% ipython --no-banner

In [1]: import numpy as np

In [2]: import numpy.linalg as la

In [3]: np.set_printoptions(precision=1, suppress=True, linewidth=140)

In [4]: arr = np.loadtxt("layer15.csv", delimiter=",")

In [5]: arr
Out[5]: 
array([[  3.,   8.,  -6.],
       [ -2.,   1.,   2.],
       [  6.,  -5.,   0.],
       [ -3.,  -7.,  -2.],
       [  0.,  -9.,  -4.],
       [  4., -17.,  -1.],
       [ 10., -14.,   8.],
       [  8., -18.,   0.],
       [  9., -13.,   3.],
       [  5., -21.,   1.],
       [  4., -24.,  -8.],
       [  1., -16., -14.],
       [  5., -15., -21.],
       [  7., -20., -13.],
       [ 10., -26.,  -9.],
       [ 11., -28., -16.],
       [  8., -26., -23.],
       [  5., -26., -30.],
       [  1., -35., -39.],
       [ -7., -33., -47.],
       [  2., -35., -48.],
       [  3., -35., -53.],
       [  2., -29., -55.],
       [  8., -26., -49.],
       [ 12., -31., -42.],
       [  5., -30., -42.]])

In [6]: d = la.norm(arr[:, None] - arr[None], axis=-1)

In [7]: (d + 1e9 * np.eye(26)).round(6).argmin(axis=1)
Out[7]: array([ 1,  3,  4,  4,  3,  7,  8,  5,  6,  7, 14, 13, 11, 10, 10, 14, 17, 16, 25, 20, 21, 20, 21, 25, 25, 18])

In [8]: np.unravel_index(d.round(6).argmax(), d.shape)
Out[8]: (np.int64(1), np.int64(21))

In [9]: d[:5, :5]
Out[9]: 
array([[ 0. , 11.7, 14.6, 16.6, 17.4],
       [11.7,  0. , 10.2,  9. , 11.8],
       [14.6, 10.2,  0. ,  9.4,  8.2],
       [16.6,  9. ,  9.4,  0. ,  4.1],
       [17.4, 11.8,  8.2,  4.1,  0. ]])

In [10]: u, r1 = arr[1], arr[17]

In [11]: u @ u
Out[11]: np.float64(9.0)

In [12]: p = (u @ r1) / (u @ u) * u

In [13]: p
Out[13]: array([ 21.3, -10.7, -21.3])

In [14]: round((r1 - p) @ u, 1)
Out[14]: np.float64(-0.0)

In [15]: la.matrix_rank(np.outer(u, r1))
Out[15]: np.int64(1)

In [16]: u = np.array([3, -1, -3, 2, 3]) + 0.5

In [17]: feats = np.eye(5) - 2 * np.outer(u, u) / (u @ u)

In [18]: feats
Out[18]: 
array([[ 0.3,  0.1,  0.5, -0.5, -0.7],
       [ 0.1,  1. , -0.1,  0.1,  0.1],
       [ 0.5, -0.1,  0.7,  0.3,  0.5],
       [-0.5,  0.1,  0.3,  0.7, -0.5],
       [-0.7,  0.1,  0.5, -0.5,  0.3]])

In [19]: # orthonormal columns

In [20]: Y = feats / np.sqrt((feats ** 2).mean(axis=1, keepdims=True))

In [21]: np.round(feats - feats.mean(axis=1, keepdims=True), 1) + 0
Out[21]: 
array([[ 0.4,  0.1,  0.5, -0.4, -0.6],
       [-0.1,  0.8, -0.3, -0.2, -0.1],
       [ 0.1, -0.4,  0.3,  0. ,  0.1],
       [-0.5,  0. ,  0.3,  0.6, -0.5],
       [-0.6,  0.1,  0.5, -0.4,  0.4]])

In [22]: vec = np.array([2, -2, -2, 0, 1])

In [23]: (feats * vec).sum(axis=1)
Out[23]: array([-1.1, -1.6,  0.2, -2.2, -2.1])

In [24]: feats @ np.ones(5)
Out[24]: array([-0.2,  1.2,  1.9,  0.1, -0.2])

In [25]: feats @ vec
Out[25]: array([-1.1, -1.6,  0.2, -2.2, -2.1])

In [26]: (feats @ vec).argmax()
Out[26]: np.int64(2)

In [27]: P = np.triu(np.array([[-3, 5, 3, -3, -2],
    ...:     [-5, 2, -2, -3, -4],
    ...:     [2, 3, -4, -4, 2],
    ...:     [-3, -1, 0, 1, -1],
    ...:     [2, 4, 0, 0, 4]]), 1) + np.eye(5)

In [28]: Y = P @ feats @ la.inv(P)

In [29]: np.poly(Y)
Out[29]: array([ 1., -3.,  2.,  2., -3.,  1.])

In [30]: P @ feats - feats @ P
Out[30]: 
array([[ 4.6,  2.6, -1.1,  3.5,  2.3],
       [ 3.1, -0.9, -2.5,  2.2,  3.4],
       [ 0.6, -2.4, -1.9,  0.3,  2.2],
       [ 0.7,  2.3,  1.1,  0.6, -1. ],
       [ 0. ,  3.3,  2.2,  0.2, -2.3]])

In [31]: q, _ = la.qr(np.array([[-0.7, -0.7, -0.8, 1.0, 1.9, 0.8, -0.4, -1.4, 2.0],
    ...:     [-0.3, -1.6, -0.3, 0.7, 0.4, 0.6, -0.6, -0.3, -0.4],
    ...:     [1.1, 0.2, -1.4, -0.4, -0.9, -1.4, 0.5, -0.9, 1.4],
    ...:     [0.5, -1.0, 1.4, 1.4, -0.5, 0.1, -0.3, 0.7, 0.6],
    ...:     [0.7, 0.8, -0.7, -0.3, 1.1, -1.1, 2.1, 0.5, 1.3],
    ...:     [-1.2, -0.3, 0.1, 1.4, -0.2, -1.9, -2.2, 1.3, 0.6],
    ...:     [-0.8, 0.0, 0.7, -0.7, -1.7, 0.2, 1.4, 0.2, 1.4],
    ...:     [2.8, 0.5, -1.0, -1.0, 2.6, 3.2, 0.0, -0.3, 0.4],
    ...:     [0.6, -0.2, -0.5, 0.0, -0.5, 0.2, -0.6, -0.4, -1.6]]))

In [32]: M = q[:, :6]

In [33]: M.round(1) + 0
Out[33]: 
array([[-0.2, -0.3, -0.5, -0.2, -0.4,  0.4],
       [-0.1, -0.7, -0.3,  0.3, -0.1, -0.5],
       [ 0.3,  0. , -0.4,  0. ,  0.7, -0.1],
       [ 0.1, -0.5,  0.6, -0.4,  0.2,  0. ],
       [ 0.2,  0.3, -0.2, -0.3, -0.1, -0.6],
       [-0.3,  0. , -0.1, -0.6,  0.1,  0.1],
       [-0.2,  0.1,  0.2,  0.5,  0.1,  0.1],
       [ 0.8, -0.1,  0. ,  0. , -0.4,  0.2],
       [ 0.2, -0.2, -0.1,  0. ,  0.4,  0.4]])

In [34]: # keeps lengths

In [35]: vec = np.array([-3, 1, -2, 0, 1, 1])

In [36]: y = M @ vec

In [37]: y
Out[37]: array([ 1.3, -0.5,  0.6, -2.1, -0.7,  1.5,  0.6, -2.5,  0.4])

In [38]: np.round(la.solve(M.T @ M, M.T @ y), 1) + 0
Out[38]: array([-3.,  1., -2.,  0.,  1.,  1.])

In [39]: rng = np.random.default_rng(316223)

In [40]: y = y + 0.1 * rng.normal(size=9)

In [41]: y
Out[41]: array([ 1.2, -0.5,  0.6, -2. , -0.7,  1.5,  0.7, -2.5,  0.3])

In [42]: c, *_ = la.lstsq(M, y)

In [43]: [round(float(la.norm(la.solve(M.T @ M + lam * np.eye(6), M.T @ y))), 2) for lam in (0, 1, 10, 100)]
Out[43]: [3.95, 1.98, 0.36, 0.04]

In [44]: c.round(1) + 0
Out[44]: array([-3. ,  1. , -1.9,  0. ,  1. ,  1. ])

In [45]: round(la.norm(y - M @ c), 1)
Out[45]: np.float64(0.1)

In [46]: Y = np.c_[M[:, :3] @ np.array([[-2, -2, -1], [3, -3, 1], [-2, -2, -3]]), np.array([-3, 3, -1, -2, 1, -2, -3, 2, 3])]

In [47]: Y
Out[47]: 
array([[ 0.6,  2.1,  1.4, -3. ],
       [-1.5,  2.9,  0.2,  3. ],
       [ 0.2,  0.3,  1. , -1. ],
       [-3.1,  0.1, -2.5, -2. ],
       [ 0.8, -1. ,  0.6,  1. ],
       [ 0.9,  1. ,  0.7, -2. ],
       [ 0.3, -0.2, -0.3, -3. ],
       [-1.7, -1.3, -0.8,  2. ],
       [-0.5,  0.4,  0.1,  3. ]])

In [48]: np.round(la.lstsq(M, Y[:, 0])[0], 1) + 0
Out[48]: array([-2.,  3., -2.,  0.,  0.,  0.])

In [49]: la.matrix_rank(Y)
Out[49]: np.int64(4)

In [50]: K = np.load("m.npy")

In [51]: K
Out[51]: 
array([[-8.2, -0.2, -1.4, -3. ],
       [-1.6,  6.4, -4.7, -3. ],
       [-7.2,  0.8, -1.9, -3. ],
       [-7.8,  0.2, -1.6, -3. ],
       [-4.6,  3.4, -3.2, -3. ],
       [-2.1,  5.9, -4.4, -3. ],
       [-1.5,  6.5, -4.8, -3. ],
       [-3.3,  4.7, -3.9, -3. ],
       [-6.7,  1.3, -2.1, -3. ],
       [-4.9,  3.1, -3.1, -3. ],
       [-6.1,  1.9, -2.5, -3. ],
       [-8.1, -0.1, -1.4, -3. ],
       [-6.6,  1.4, -2.2, -3. ],
       [-4.5,  3.5, -3.2, -3. ],
       [-3.4,  4.6, -3.8, -3. ],
       [-5.3,  2.7, -2.8, -3. ],
       [-7.1,  0.9, -1.9, -3. ],
       [-6. ,  2. , -2.5, -3. ],
       [-6.7,  1.3, -2.1, -3. ],
       [-4.6,  3.4, -3.2, -3. ],
       [-4.9,  3.1, -3. , -3. ]])

In [52]: U, s, Vt = la.svd(K)

In [53]: s.round(1) + 0
Out[53]: array([33.2, 13.7,  0. ,  0. ])

In [54]: np.argmax(s[:-1] / (s[1:] + 1e-6)) + 1
Out[54]: np.int64(2)

In [55]: Y = U[:, :2] @ np.diag(s[:2]) @ Vt[:2]

In [56]: la.matrix_rank(Y)
Out[56]: np.int64(2)

In [57]: Y
Out[57]: 
array([[-8.2, -0.2, -1.4, -3. ],
       [-1.6,  6.4, -4.7, -3. ],
       [-7.2,  0.8, -1.9, -3. ],
       [-7.8,  0.2, -1.6, -3. ],
       [-4.6,  3.4, -3.2, -3. ],
       [-2.1,  5.9, -4.4, -3. ],
       [-1.5,  6.5, -4.8, -3. ],
       [-3.3,  4.7, -3.9, -3. ],
       [-6.7,  1.3, -2.1, -3. ],
       [-4.9,  3.1, -3.1, -3. ],
       [-6.1,  1.9, -2.5, -3. ],
       [-8.1, -0.1, -1.4, -3. ],
       [-6.6,  1.4, -2.2, -3. ],
       [-4.5,  3.5, -3.2, -3. ],
       [-3.4,  4.6, -3.8, -3. ],
       [-5.3,  2.7, -2.8, -3. ],
       [-7.1,  0.9, -1.9, -3. ],
       [-6. ,  2. , -2.5, -3. ],
       [-6.7,  1.3, -2.1, -3. ],
       [-4.6,  3.4, -3.2, -3. ],
       [-4.9,  3.1, -3. , -3. ]])

In [58]: ang = np.radians(120)

In [59]: Rm = np.eye(4)

In [60]: Rm[1, 1] = Rm[0, 0] = np.cos(ang)

In [61]: Rm[1, 0], Rm[0, 1] = -np.sin(ang), np.sin(ang)

In [62]: Rm
Out[62]: 
array([[-0.5,  0.9,  0. ,  0. ],
       [-0.9, -0.5,  0. ,  0. ],
       [ 0. ,  0. ,  1. ,  0. ],
       [ 0. ,  0. ,  0. ,  1. ]])

In [63]: Y = K @ Rm.T

In [64]: np.abs(Y - K).max(axis=0)
Out[64]: array([12.2,  8.5,  0. ,  0. ])

In [65]: np.allclose(la.norm(K, axis=1), la.norm(Y, axis=1))
Out[65]: True
